$ ipython --no-banner

In [1]: import numpy as np

In [2]: np.set_printoptions(precision=2, suppress=True, linewidth=160)

In [3]: def rd(a):
   ...:     return np.round(a, 2) + 0
   ...: 

In [4]: Y = np.array([[-1], [-9], [-9], [-9]])

In [5]: W2 = np.array([[2, -2]])

In [6]: data = Y @ W2

In [7]: data
Out[7]: 
array([[ -2,   2],
       [-18,  18],
       [-18,  18],
       [-18,  18]])

In [8]: # looks like rank 1

In [9]: Uu, sigma, Vt = np.linalg.svd(data)

In [10]: vecs = Vt[:(sigma > 1e-8).sum()]

In [11]: rng = np.random.default_rng(79)

In [12]: x0 = data[0] + -1 * data[3] + rng.integers(2) * np.eye(2)[1]

In [13]: x0
Out[13]: array([ 16., -16.])

In [14]: rd(np.linalg.norm(x0 - vecs.T @ vecs @ x0))
Out[14]: np.float64(0.0)

In [15]: np.allclose(vecs.T @ vecs @ x0, x0)
Out[15]: True

In [16]: np.linalg.matrix_rank(np.vstack([data, x0]))
Out[16]: np.int64(1)

In [17]: np.allclose(data[:-1].T @ np.linalg.lstsq(data[:-1].T, data[-1])[0], data[-1])
Out[17]: True

In [18]: try:
    ...:     np.linalg.inv(data)
    ...: except np.linalg.LinAlgError as e:
    ...:     print(e)
    ...: 
Last 2 dimensions of the array must be square

In [19]: rd(data @ np.linalg.pinv(data) @ data)
Out[19]: 
array([[ -2.,   2.],
       [-18.,  18.],
       [-18.,  18.],
       [-18.,  18.]])

In [20]: t = np.radians(180)

In [21]: r_ = np.eye(2)

In [22]: r_[0, 0] = r_[1, 1] = np.cos(t)

In [23]: r_[0, 1], r_[1, 0] = -np.sin(t), np.sin(t)

In [24]: rd(r_)
Out[24]: 
array([[-1.,  0.],
       [ 0., -1.]])

In [25]: Y = data @ r_.T

In [26]: rd(Y)
Out[26]: 
array([[  2.,  -2.],
       [ 18., -18.],
       [ 18., -18.],
       [ 18., -18.]])

In [27]: np.argsort(-np.linalg.norm(data, axis=0).round(6), kind="stable")[:3]
Out[27]: array([0, 1])

In [28]: np.linalg.cond(data) > 100
Out[28]: np.True_

In [29]: r = np.linalg.matrix_rank(data)

In [30]: r
Out[30]: np.int64(1)

In [31]: null = np.linalg.svd(data)[2][r:].T

In [32]: rd(null @ null.T)
Out[32]: 
array([[0.5, 0.5],
       [0.5, 0.5]])

In [33]: rd(data @ null)
Out[33]: 
array([[0.],
       [0.],
       [0.],
       [0.]])

In [34]: np.allclose(data @ null, 0)
Out[34]: True

In [35]: E = np.load("run15.npy")

In [36]: E
Out[36]: 
array([[ -0.82,   9.54,   5.79],
       [ -1.92,  -7.44, -11.93],
       [ 12.92,   1.57,   4.4 ],
       [-14.27,  -3.9 ,  -0.44],
       [ -1.19,  -6.2 ,  -2.95],
       [ -3.58,  -2.2 ,  -3.49],
       [  4.29,   3.87,   4.16],
       [  5.47,   2.8 ,   1.88],
       [ -9.85,   5.54,   3.7 ],
       [-10.22,  -4.49,   3.35],
       [  7.43,  -4.91,  -8.95],
       [  0.04,  -8.1 ,  -0.51],
       [-15.51, -10.83,   0.8 ],
       [ -2.96,  -5.51,   6.22],
       [  3.02, -11.45,  -2.12],
       [  7.92,  -2.15,  -4.15],
       [ -8.81,  -3.38,   4.32]])

In [37]: P = E @ np.linalg.solve(E.T @ E, E.T)

In [38]: rd(P @ E[:, 2])
Out[38]: array([  5.79, -11.93,   4.4 ,  -0.44,  -2.95,  -3.49,   4.16,   1.88,   3.7 ,   3.35,  -8.95,  -0.51,   0.8 ,   6.22,  -2.12,  -4.15,   4.32])

In [39]: rd(np.linalg.eigvalsh(P))
Out[39]: array([0., 0., 0., 0., 0., 0., 0., 0., 0., 0., 0., 0., 0., 0., 1., 1., 1.])

In [40]: np.allclose(P @ P, P)
Out[40]: True

In [41]: rd(np.trace(P))
Out[41]: np.float64(3.0)

In [42]: cen = (E - E.mean(axis=0)) / E.std(axis=0)

In [43]: np.argwhere(np.abs(cen) > 2)
Out[43]: 
array([[0, 1],
       [1, 2]])

In [44]: rd(cen.std(axis=0))
Out[44]: array([1., 1., 1.])

In [45]: coef = np.linalg.lstsq(np.delete(cen, 2, axis=1), cen[:, 2])[0]

In [46]: np.abs(coef).argmax()
Out[46]: np.int64(1)

In [47]: rd(1 - np.var(cen[:, 2] - np.delete(cen, 2, axis=1) @ coef))
Out[47]: np.float64(0.32)

In [48]: rd(np.linalg.norm(E[14] - E[16]))
Out[48]: np.float64(15.7)

In [49]: rd(E[14] @ E[16])
Out[49]: np.float64(2.94)

In [50]: rd(np.linalg.norm(E, 1)), rd(np.linalg.norm(E, np.inf))
Out[50]: (np.float64(110.22), np.float64(27.14))

In [51]: rd(np.linalg.norm(E, "nuc"))
Out[51]: np.float64(77.05)

In [52]: rd(np.linalg.norm(E, axis=0))
Out[52]: array([33.06, 25.8 , 20.55])

In [53]: gram = np.cov(E, rowvar=False)

In [54]: rd(gram)
Out[54]: 
array([[65.42, 10.54, -7.49],
       [10.54, 33.39, 14.34],
       [-7.49, 14.34, 26.38]])

In [55]: rd(np.linalg.eigvalsh(gram)[::-1])
Out[55]: array([68.84, 44.14, 12.22])

In [56]: rd(np.corrcoef(E.T))
Out[56]: 
array([[ 1.  ,  0.23, -0.18],
       [ 0.23,  1.  ,  0.48],
       [-0.18,  0.48,  1.  ]])

In [57]: Y = np.array([[2, 1, -1, -1], [-1, 2, 0, -2], [-2, -2, -2, -1], [-2, 2, 0, -1]])

In [58]: Y[-1] = Y[0]

In [59]: arr = Y + 0.05 * np.eye(4)

In [60]: arr
Out[60]: 
array([[ 2.05,  1.  , -1.  , -1.  ],
       [-1.  ,  2.05,  0.  , -2.  ],
       [-2.  , -2.  , -1.95, -1.  ],
       [ 2.  ,  1.  , -1.  , -0.95]])

In [61]: np.linalg.matrix_rank(arr, rtol=0.1)
Out[61]: np.int64(3)

In [62]: rd(np.abs(np.linalg.svd(arr)[2][-1]))
Out[62]: array([0.23, 0.49, 0.58, 0.61])

In [63]: np.linalg.cond(arr) > 100
Out[63]: np.True_

In [64]: [round(float(x), 2) for x in np.linalg.svd(arr, compute_uv=False)[:3]]
Out[64]: [4.3, 3.25, 2.67]

In [65]: round(np.log10(np.linalg.cond(arr)))
Out[65]: 2

In [66]: Uu, sigma, Vt = np.linalg.svd(arr, full_matrices=False)

In [67]: rd(Uu.T @ Uu)
Out[67]: 
array([[1., 0., 0., 0.],
       [0., 1., 0., 0.],
       [0., 0., 1., 0.],
       [0., 0., 0., 1.]])

In [68]: rd(sigma)
Out[68]: array([4.3 , 3.25, 2.67, 0.03])

In [69]: rd(np.sqrt((sigma ** 2).sum())), rd(np.linalg.norm(arr))
Out[69]: (np.float64(6.01), np.float64(6.01))

In [70]: t = np.radians(135)

In [71]: r_ = np.eye(4)

In [72]: r_[2, 2] = r_[3, 3] = np.cos(t)

In [73]: r_[2, 3], r_[3, 2] = -np.sin(t), np.sin(t)

In [74]: rd(r_)
Out[74]: 
array([[ 1.  ,  0.  ,  0.  ,  0.  ],
       [ 0.  ,  1.  ,  0.  ,  0.  ],
       [ 0.  ,  0.  , -0.71, -0.71],
       [ 0.  ,  0.  ,  0.71, -0.71]])

In [75]: Y = arr @ r_.T

In [76]: rd(np.linalg.svd(arr, compute_uv=False)), rd(np.linalg.svd(Y, compute_uv=False))
Out[76]: (array([4.3 , 3.25, 2.67, 0.03]), array([4.3 , 3.25, 2.67, 0.03]))

In [77]: def softmax(z):
    ...:     e = np.exp(z - z.max(axis=-1, keepdims=True))
    ...:     return e / e.sum(axis=-1, keepdims=True)
    ...: 

In [78]: rd(softmax(data[3]))
Out[78]: array([0., 1.])

In [79]: rd(softmax(10 * data[3]))
Out[79]: array([0., 1.])

In [80]: att = data @ data.T / np.sqrt(2)

In [81]: softmax(att)[3] @ data
Out[81]: array([-18.,  18.])

In [82]: softmax(att).round(6).argmax(axis=1)
Out[82]: array([1, 1, 1, 1])

In [83]: Y = np.array([[2, 5], [3, 0]])

In [84]: M = Y + Y.T

In [85]: M
Out[85]: 
array([[4, 8],
       [8, 0]])

In [86]: # equal to its transpose

In [87]: Y = np.linalg.invert(M)
---------------------------------------------------------------------------
AttributeError                            Traceback (most recent call last)
Cell In[87], line 1
----> 1 Y = np.linalg.invert(M)

AttributeError: module 'numpy.linalg' has no attribute 'invert'

In [88]: Y = np.linalg.inv(M)

In [89]: rd(np.linalg.inv(Y))
Out[89]: 
array([[4., 8.],
       [8., 0.]])

In [90]: rd(np.linalg.slogdet(M)[0])
Out[90]: np.float64(-1.0)

In [91]: rd(np.linalg.det(M) * Y)
Out[91]: 
array([[ 0., -8.],
       [-8.,  4.]])

In [92]: np.all(np.linalg.eigvalsh(M) > 0)
Out[92]: np.False_

In [93]: rd(np.linalg.eigvalsh(M).min())
Out[93]: np.float64(-6.25)

In [94]: [round(float(np.linalg.det(M[:i, :i])), 2) + 0 for i in range(1, 3)]
Out[94]: [4.0, -64.0]

In [95]: Q, vecs = np.linalg.qr(M[:, :1])[0], np.linalg.qr(M[:, 1:])[0]

In [96]: sigma = np.linalg.svd(Q.T @ vecs, compute_uv=False)

In [97]: rd(np.degrees(np.arccos(sigma.clip(0, 1))))
Out[97]: array([63.43])

In [98]: rd(np.linalg.norm(Q @ Q.T - vecs @ vecs.T, 2))
Out[98]: np.float64(0.89)

In [99]: (sigma > 0.9).sum()
Out[99]: np.int64(0)

In [100]: rd(sigma)
Out[100]: array([0.45])

In [101]: x0 = np.array([2, 1])

In [102]: target = M @ x0

In [103]: coef, lr = np.zeros(2), 1 / np.linalg.norm(M, 2) ** 2

In [104]: for i in range(200):
     ...:     coef -= lr * M.T @ (M @ coef - target)
     ...:     if i % 50 == 0: print(i, round(np.linalg.norm(M @ coef - target), 2))
     ...: 
0 1.74
50 0.0
100 0.0
150 0.0

In [105]: rd(np.linalg.cond(M))
Out[105]: np.float64(1.64)

In [106]: F = np.load("data.npy")

In [107]: F
Out[107]: 
array([[ 4,  2,  4,  1],
       [ 2, -6,  4,  1],
       [ 4,  4,  2, -3],
       [ 1,  1, -3, -6]])

In [108]: # symmetric

In [109]: labels = rng.permutation(4)

In [110]: labels
Out[110]: array([0, 1, 2, 3])

In [111]: Y = F[labels][:, labels]

In [112]: rd(np.linalg.det(Y)), rd(np.linalg.det(F[labels]))
Out[112]: (np.float64(168.0), np.float64(168.0))

In [113]: np.diag(Y)
Out[113]: array([ 4, -6,  2, -6])

In [114]: rd(np.sort(np.abs(np.linalg.eigvals(Y))))
Out[114]: array([0.4 , 5.48, 8.36, 9.27])

In [115]: t = np.radians(135)

In [116]: r_ = np.eye(4)

In [117]: r_[0, 0] = r_[2, 2] = np.cos(t)

In [118]: r_[0, 2], r_[2, 0] = -np.sin(t), np.sin(t)

In [119]: rd(r_)
Out[119]: 
array([[-0.71,  0.  , -0.71,  0.  ],
       [ 0.  ,  1.  ,  0.  ,  0.  ],
       [ 0.71,  0.  , -0.71,  0.  ],
       [ 0.  ,  0.  ,  0.  ,  1.  ]])

In [120]: Y = F @ r_.T

In [121]: rd(Y)
Out[121]: 
array([[-5.66,  2.  ,  0.  ,  1.  ],
       [-4.24, -6.  , -1.41,  1.  ],
       [-4.24,  4.  ,  1.41, -3.  ],
       [ 1.41,  1.  ,  2.83, -6.  ]])

In [122]: rd(np.abs(Y - F).max(axis=0))
Out[122]: array([9.66, 0.  , 5.83, 0.  ])

In [123]: rd(np.linalg.det(r_)), rd(np.trace(r_))
Out[123]: (np.float64(1.0), np.float64(0.59))

In [124]: rd(np.linalg.svd(F, compute_uv=False)), rd(np.linalg.svd(Y, compute_uv=False))
Out[124]: (array([9.27, 8.36, 5.48, 0.4 ]), array([9.27, 8.36, 5.48, 0.4 ]))

In [125]: Y = np.array([[6, 5, 5], [0, 0, -8]])

In [126]: W2 = np.kron(Y, F)

In [127]: W2.shape
Out[127]: (8, 12)

In [128]: rd(np.linalg.norm(W2, 2)), rd(np.linalg.norm(Y, 2) * np.linalg.norm(F, 2))
Out[128]: (np.float64(100.07), np.float64(100.07))

In [129]: gram = F.T @ F

In [130]: (F @ F.T).shape
Out[130]: (4, 4)

In [131]: np.linalg.matrix_rank(gram)
Out[131]: np.int64(4)

In [132]: gram
Out[132]: 
array([[ 37,  13,  29, -12],
       [ 13,  57, -11, -22],
       [ 29, -11,  45,  20],
       [-12, -22,  20,  47]])
